>>> import numpy as np
>>> import numpy.linalg as la
>>> np.set_printoptions(suppress=True, linewidth=120)
>>> def rd(a):
...     return np.round(a, 1) + 0
... 
>>> cent = np.array([[4, 9, 4, -4, 0, 6, 6, -7], [-2, 9, 0, 0, -2, -8, 9, -5]])
>>> K = np.repeat(cent, 19 // 2, axis=0)
>>> rng = np.random.default_rng(90221)
>>> K = K + 0.1 * rng.normal(size=K.shape)
>>> rd(K)
array([[ 4. ,  8.8,  4. , -3.9, -0.1,  6.1,  6. , -7. ],
       [ 3.9,  8.9,  3.9, -4. , -0.1,  5.9,  6. , -6.9],
       [ 4.1,  8.9,  4. , -4.1, -0.1,  6.1,  5.8, -7.1],
       [ 3.9,  8.8,  4.2, -4.1,  0. ,  6. ,  5.9, -6.9],
       [ 4.1,  8.9,  4.1, -4.1,  0.1,  6.1,  6. , -7. ],
       [ 4.2,  9. ,  3.8, -4. ,  0. ,  6. ,  6. , -6.8],
       [ 3.9,  9.3,  4. , -4.1,  0. ,  6.2,  6.1, -7. ],
       [ 4. ,  9. ,  3.8, -4. ,  0. ,  6. ,  5.9, -6.8],
       [ 4.1,  9.1,  4.1, -3.9, -0.1,  6. ,  6.1, -6.9],
       [-1.9,  9.1,  0.1,  0. , -1.9, -7.8,  9.1, -5.1],
       [-2.1,  9.2, -0.2,  0.1, -1.9, -8.1,  8.9, -5.1],
       [-2. ,  9.1, -0.1,  0.1, -2. , -8. ,  9.1, -5. ],
       [-2. ,  8.9,  0.1, -0.1, -1.9, -7.9,  9. , -5. ],
       [-2. ,  9.1,  0.1,  0.2, -2.1, -8. ,  9. , -5. ],
       [-1.8,  9.1,  0.2,  0.1, -2. , -8. ,  9. , -5.2],
       [-2.1,  9.1,  0. , -0.1, -2. , -8. ,  9.1, -4.9],
       [-2. ,  9.1, -0.1,  0.1, -2. , -8. ,  9. , -5. ],
       [-2.1,  9.1, -0.1,  0.1, -2. , -7.9,  8.9, -5. ]])
>>> G = np.cov(K, rowvar=False)
>>> G.shape
(8, 8)
>>> rd(np.corrcoef(K[:, 7], K[:, 1])[0, 1])
np.float64(0.5)
>>> rd(np.polyfit(K[:, 7], K[:, 1], 1))
array([0.1, 9.4])
>>> np.argsort(-K.std(axis=0).round(6), kind="stable")
array([5, 0, 3, 2, 6, 4, 7, 1])
>>> rd(la.eigvalsh(G)[::-1])
array([74.5,  0. ,  0. ,  0. ,  0. ,  0. ,  0. ,  0. ])
>>> rd(np.corrcoef(K.T))
array([[ 1. , -0.5,  1. , -1. ,  1. ,  1. , -1. , -1. ],
       [-0.5,  1. , -0.5,  0.5, -0.5, -0.5,  0.5,  0.5],
       [ 1. , -0.5,  1. , -1. ,  1. ,  1. , -1. , -1. ],
       [-1. ,  0.5, -1. ,  1. , -1. , -1. ,  1. ,  1. ],
       [ 1. , -0.5,  1. , -1. ,  1. ,  1. , -1. , -1. ],
       [ 1. , -0.5,  1. , -1. ,  1. ,  1. , -1. , -1. ],
       [-1. ,  0.5, -1. ,  1. , -1. , -1. ,  1. ,  1. ],
       [-1. ,  0.5, -1. ,  1. , -1. , -1. ,  1. ,  1. ]])
>>> feats = np.load("case3.npy")
>>> rd(feats)
array([[-0.6, -0.4, -0.4],
       [ 0. , -0.4,  0.6],
       [ 0.2,  0. , -0.2],
       [ 0.3,  0.1, -0.2],
       [-0.5,  0.7,  0.3],
       [ 0.3,  0.4, -0.4],
       [-0.3,  0. , -0.3]])
>>> P = feats @ la.solve(feats.T @ feats, feats.T)
>>> rd(P)
array([[ 0.7, -0.2, -0.1, -0.2, -0.1, -0.2,  0.3],
       [-0.2,  0.6, -0.1, -0.1, -0.1, -0.4, -0.2],
       [-0.1, -0.1,  0.1,  0.1, -0.2,  0.1,  0. ],
       [-0.2, -0.1,  0.1,  0.2, -0.1,  0.2, -0.1],
       [-0.1, -0.1, -0.2, -0.1,  0.9,  0. ,  0.1],
       [-0.2, -0.4,  0.1,  0.2,  0. ,  0.4,  0. ],
       [ 0.3, -0.2,  0. , -0.1,  0.1,  0. ,  0.2]])
>>> rd(P @ feats[:, 1])
array([-0.4, -0.4,  0. ,  0.1,  0.7,  0.4,  0. ])
>>> np.allclose(P @ P, P)
True
>>> mat = np.loadtxt("layer9.csv", delimiter=",")
>>> mat
array([[0., 1., 0., 0., 0., 0., 0., 0., 0., 0.],
       [1., 0., 0., 0., 0., 0., 0., 0., 0., 0.],
       [0., 0., 0., 0., 0., 0., 0., 0., 0., 1.],
       [0., 0., 0., 0., 0., 1., 0., 0., 0., 0.],
       [0., 0., 1., 0., 0., 0., 0., 0., 0., 0.],
       [0., 0., 0., 0., 1., 0., 0., 0., 0., 0.],
       [0., 0., 0., 0., 0., 0., 1., 0., 0., 0.],
       [0., 0., 0., 0., 0., 0., 0., 0., 1., 0.],
       [0., 0., 0., 1., 0., 0., 0., 0., 0., 0.],
       [0., 0., 0., 0., 0., 0., 0., 1., 0., 0.]])
>>> (mat != 0).astype(int)
array([[0, 1, 0, 0, 0, 0, 0, 0, 0, 0],
       [1, 0, 0, 0, 0, 0, 0, 0, 0, 0],
       [0, 0, 0, 0, 0, 0, 0, 0, 0, 1],
       [0, 0, 0, 0, 0, 1, 0, 0, 0, 0],
       [0, 0, 1, 0, 0, 0, 0, 0, 0, 0],
       [0, 0, 0, 0, 1, 0, 0, 0, 0, 0],
       [0, 0, 0, 0, 0, 0, 1, 0, 0, 0],
       [0, 0, 0, 0, 0, 0, 0, 0, 1, 0],
       [0, 0, 0, 1, 0, 0, 0, 0, 0, 0],
       [0, 0, 0, 0, 0, 0, 0, 1, 0, 0]])
>>> rd(la.det(mat))
np.float64(-1.0)
>>> x = np.array([0, 1, -2, 2, 0, 1, 1, 0, -2, 1])
>>> target = mat @ x
>>> coef, lr = np.zeros(10), 1 / la.norm(mat, 2) ** 2
>>> for i in range(3):
...     coef -= lr * mat.T @ (mat @ coef - target)
...     if i % 1 == 0: print(i, round(la.norm(mat @ coef - target), 1))
... 
0 0.0
1 0.0
2 0.0
>>> coef
array([ 0.,  1., -2.,  2.,  0.,  1.,  1.,  0., -2.,  1.])
>>> rd(la.cond(mat))
np.float64(1.0)
>>> rd(la.matrix_power(mat, 4))
array([[1., 0., 0., 0., 0., 0., 0., 0., 0., 0.],
       [0., 1., 0., 0., 0., 0., 0., 0., 0., 0.],
       [0., 0., 0., 1., 0., 0., 0., 0., 0., 0.],
       [0., 0., 0., 0., 0., 0., 0., 0., 0., 1.],
       [0., 0., 0., 0., 0., 0., 0., 0., 1., 0.],
       [0., 0., 0., 0., 0., 0., 0., 1., 0., 0.],
       [0., 0., 0., 0., 0., 0., 1., 0., 0., 0.],
       [0., 0., 0., 0., 1., 0., 0., 0., 0., 0.],
       [0., 0., 1., 0., 0., 0., 0., 0., 0., 0.],
       [0., 0., 0., 0., 0., 1., 0., 0., 0., 0.]])
>>> np.trace(mat)
np.float64(1.0)
>>> mat @ mat
array([[1., 0., 0., 0., 0., 0., 0., 0., 0., 0.],
       [0., 1., 0., 0., 0., 0., 0., 0., 0., 0.],
       [0., 0., 0., 0., 0., 0., 0., 1., 0., 0.],
       [0., 0., 0., 0., 1., 0., 0., 0., 0., 0.],
       [0., 0., 0., 0., 0., 0., 0., 0., 0., 1.],
       [0., 0., 1., 0., 0., 0., 0., 0., 0., 0.],
       [0., 0., 0., 0., 0., 0., 1., 0., 0., 0.],
       [0., 0., 0., 1., 0., 0., 0., 0., 0., 0.],
       [0., 0., 0., 0., 0., 1., 0., 0., 0., 0.],
       [0., 0., 0., 0., 0., 0., 0., 0., 1., 0.]])
>>> rd(la.det(mat))
np.float64(-1.0)
>>> out = la.inv(mat)
>>> rd(la.det(mat) * out)
array([[ 0., -1.,  0.,  0.,  0.,  0.,  0.,  0.,  0.,  0.],
       [-1.,  0.,  0.,  0.,  0.,  0.,  0.,  0.,  0.,  0.],
       [ 0.,  0.,  0.,  0., -1.,  0.,  0.,  0.,  0.,  0.],
       [ 0.,  0.,  0.,  0.,  0.,  0.,  0.,  0., -1.,  0.],
       [ 0.,  0.,  0.,  0.,  0., -1.,  0.,  0.,  0.,  0.],
       [ 0.,  0.,  0., -1.,  0.,  0.,  0.,  0.,  0.,  0.],
       [ 0.,  0.,  0.,  0.,  0.,  0., -1.,  0.,  0.,  0.],
       [ 0.,  0.,  0.,  0.,  0.,  0.,  0.,  0.,  0., -1.],
       [ 0.,  0.,  0.,  0.,  0.,  0.,  0., -1.,  0.,  0.],
       [ 0.,  0., -1.,  0.,  0.,  0.,  0.,  0.,  0.,  0.]])
>>> np.allclose(out, mat.T)
True
>>> rd(la.slogdet(mat)[0])
np.float64(-1.0)
>>> data = np.load("x.npy")
>>> data
array([[ 0.,  6.,  8.,  7.,  2.,  9.,  1.,  6.,  4.],
       [ 0., -3., -1.,  1.,  2., -1.,  0.,  2., -2.],
       [ 0., -1.,  2.,  0.,  3.,  0.,  0.,  2., -3.],
       [ 0.,  2.,  3., -2.,  2.,  3., -3., -2., -1.],
       [ 0.,  2., -1., -3.,  2.,  3.,  0.,  0.,  0.],
       [ 0.,  1.,  0.,  3.,  3.,  0., -1., -3.,  1.],
       [ 0.,  0., -1.,  1.,  0.,  1., -1.,  3., -2.],
       [ 0., -1.,  2., -1.,  2.,  3.,  3.,  3.,  1.],
       [ 0.,  1., -1.,  3.,  3.,  1.,  1.,  3.,  0.]])
>>> rd(np.trace(la.pinv(data) @ data))
np.float64(8.0)
>>> np.abs(np.diag(la.qr(data)[1])) > 1e-9
array([False,  True,  True,  True,  True,  True,  True,  True,  True])
>>> np.unique(data.round(6), axis=0).shape
(9, 9)
>>> mat.sum(axis=1)
array([1., 1., 1., 1., 1., 1., 1., 1., 1., 1.])
>>> mat @ np.ones(10)
array([1., 1., 1., 1., 1., 1., 1., 1., 1., 1.])
>>> p = np.eye(10)[4]
>>> for _ in range(4):
...     p = p @ mat
...     print(p.round(1))
... 
[0. 0. 1. 0. 0. 0. 0. 0. 0. 0.]
[0. 0. 0. 0. 0. 0. 0. 0. 0. 1.]
[0. 0. 0. 0. 0. 0. 0. 1. 0. 0.]
[0. 0. 0. 0. 0. 0. 0. 0. 1. 0.]
>>> rank = la.matrix_rank(data)
>>> rank
np.int64(8)
>>> N = la.svd(data)[2][rank:].T
>>> np.allclose(data @ N, 0)
True
>>> N[:, 0] / N[np.abs(N[:, 0]).round(6).argmax(), 0]
array([1., 0., 0., 0., 0., 0., 0., 0., 0.])
>>> [int(la.matrix_rank(data[:i])) for i in range(1, len(data) + 1)]
[1, 2, 3, 4, 5, 6, 7, 8, 8]
>>> N.shape
(9, 1)
>>> [int(la.matrix_rank(data[:, :j + 1])) for j in range(9)]
[0, 1, 2, 3, 4, 5, 6, 7, 8]
>>> [int(la.matrix_rank(np.delete(data, i, axis=0))) for i in range(9)]
[8, 8, 8, 8, 8, 8, 8, 8, 8]
>>> left, sigma, vt = la.svd(data)
>>> vecs = vt[:(sigma > 1e-8).sum()]
>>> x = data[1] + -2 * data[0] + rng.integers(2) * np.eye(9)[3]
>>> x
array([  0., -15., -17., -13.,  -2., -19.,  -2., -10., -10.])
>>> la.matrix_rank(np.vstack([data, x]))
np.int64(8)
>>> np.allclose(vecs.T @ vecs @ x, x)
True
>>> idx = rng.permutation(9)
>>> idx
array([8, 6, 3, 1, 5, 2, 4, 7, 0])
>>> out = data[idx][:, idx]
>>> np.allclose(out, data)
False
>>> rd(np.sort(np.abs(la.eigvals(out))))
array([0. , 0.9, 3.3, 3.3, 3.7, 3.7, 4.5, 4.5, 6.1])
>>> rd(la.det(out)), rd(la.det(data[idx]))
(np.float64(0.0), np.float64(0.0))
>>> np.diag(out)
array([ 0., -1., -2., -3.,  0.,  2.,  2.,  3.,  0.])
>>> F = np.array([[1, 0, 0, 0], [2, 1, 0, 0], [2, 1, 1, 0], [2, 1, 1, 1]])
>>> ev, vecs = la.eig(F)
>>> np.prod(ev)
np.float64(1.0)
>>> rd(np.sort(la.eigvals(la.inv(F))))
array([1., 1., 1., 1.])
>>> F @ vecs[:, 0] - ev[0] * vecs[:, 0]
array([0., 0., 0., 0.])
>>> Q = F.astype(float).copy()
>>> for j in range(4):
...     Q[:, j] -= Q[:, :j] @ (Q[:, :j].T @ Q[:, j])
...     Q[:, j] /= la.norm(Q[:, j])
... 
>>> rd(Q.T @ F)
array([[3.6, 1.7, 1.1, 0.6],
       [0. , 0.5, 0.3, 0.2],
       [0. , 0. , 0.8, 0.4],
       [0. , 0. , 0. , 0.7]])
>>> arr = np.load("test14.npy")
>>> arr
array([[ 0.9,  1.9, -4.8],
       [-0.8, -0.7, -0.9],
       [-1.9,  0.3,  0.9],
       [-1.5,  1.2,  1.8],
       [ 0.8,  0.4,  3.9],
       [-1.9, -0.3,  2.4],
       [-0.1,  1.2,  0. ]])
>>> Q, Rm = la.qr(arr)
>>> rd(Q @ Rm)
array([[ 0.9,  1.9, -4.8],
       [-0.8, -0.7, -0.9],
       [-1.9,  0.3,  0.9],
       [-1.5,  1.2,  1.8],
       [ 0.8,  0.4,  3.9],
       [-1.9, -0.3,  2.4],
       [-0.1,  1.2,  0. ]])
>>> np.allclose(Rm.T @ Rm, arr.T @ arr)
True
>>> rd(Rm)
array([[-3.4, -0.2,  2.8],
       [ 0. ,  2.7, -1.7],
       [ 0. ,  0. ,  6.2]])
>>> rd(Q)
array([[-0.3,  0.7, -0.5],
       [ 0.2, -0.2, -0.3],
       [ 0.6,  0.2, -0.1],
       [ 0.4,  0.5,  0.2],
       [-0.2,  0.1,  0.8],
       [ 0.6, -0.1,  0.1],
       [ 0. ,  0.4,  0.1]])
>>> th = np.radians(90)
>>> Rm = np.eye(3)
>>> Rm[1, 1] = Rm[0, 0] = np.cos(th)
>>> Rm[1, 0], Rm[0, 1] = -np.sin(th), np.sin(th)
>>> rd(Rm)
array([[ 0.,  1.,  0.],
       [-1.,  0.,  0.],
       [ 0.,  0.,  1.]])
>>> out = Q @ Rm.T
>>> rd(np.abs(out - Q).max(axis=0))
array([0.9, 0.9, 0. ])
>>> np.allclose(Q @ Q.T, out @ out.T)
True
>>> u = np.array([-9, -2])
>>> rd(np.cross(arr[0, :3], arr[1, :3]))
array([-5.1,  4.6,  0.9])
>>> rd(np.correlate(arr[0], arr[1], "full"))
array([-0.8, -2.3,  2.3,  1.8,  3.8])
>>> rd(np.polyval(u, arr[0]))
array([-10.1, -19.1,  41.2])
>>> rd(np.array([np.convolve(row, u, "same") for row in arr]))
array([[ -8.1, -18.9,  39.4],
       [  7.2,   7.9,   9.5],
       [ 17.1,   1.1,  -8.7],
       [ 13.5,  -7.8, -18.6],
       [ -7.2,  -5.2, -35.9],
       [ 17.1,   6.5, -21. ],
       [  0.9, -10.6,  -2.4]])
>>> G = mat.T @ mat
>>> la.matrix_rank(G)
np.int64(10)
>>> np.trace(G), (mat ** 2).sum()
(np.float64(10.0), np.float64(10.0))
>>> (mat @ mat.T).shape
(10, 10)
>>> G
array([[1., 0., 0., 0., 0., 0., 0., 0., 0., 0.],
       [0., 1., 0., 0., 0., 0., 0., 0., 0., 0.],
       [0., 0., 1., 0., 0., 0., 0., 0., 0., 0.],
       [0., 0., 0., 1., 0., 0., 0., 0., 0., 0.],
       [0., 0., 0., 0., 1., 0., 0., 0., 0., 0.],
       [0., 0., 0., 0., 0., 1., 0., 0., 0., 0.],
       [0., 0., 0., 0., 0., 0., 1., 0., 0., 0.],
       [0., 0., 0., 0., 0., 0., 0., 1., 0., 0.],
       [0., 0., 0., 0., 0., 0., 0., 0., 1., 0.],
       [0., 0., 0., 0., 0., 0., 0., 0., 0., 1.]])
>>> rd(la.svd(mat, compute_uv=False) ** 2)
array([1., 1., 1., 1., 1., 1., 1., 1., 1., 1.])
>>> rd(la.eigvalsh(G)[::-1])
array([1., 1., 1., 1., 1., 1., 1., 1., 1., 1.])
>>> np.allclose(G, G.T)
True
>>> out = np.array([[1, 1, -2], [1, 0, 0], [2, 2, 2]])
>>> la.matrix_rank(np.vstack([arr, out.T]))
np.int64(3)
>>> rd(np.einsum("ij,ij->i", arr, arr))
array([27.5,  1.9,  4.5,  6.9, 16. ,  9.5,  1.4])
>>> np.einsum("ij->j", arr)
array([-4.5,  4. ,  3.3])
>>> rd(np.einsum("ik,kj->ji", arr, out))
array([[ -6.8,  -3.3,   0.2,   3.3,   9. ,   2.6,   1.1],
       [ -8.7,  -2.6,  -0.1,   2.1,   8.6,   2.9,  -0.1],
       [-11.4,  -0.2,   5.6,   6.6,   6.2,   8.6,   0.2]])
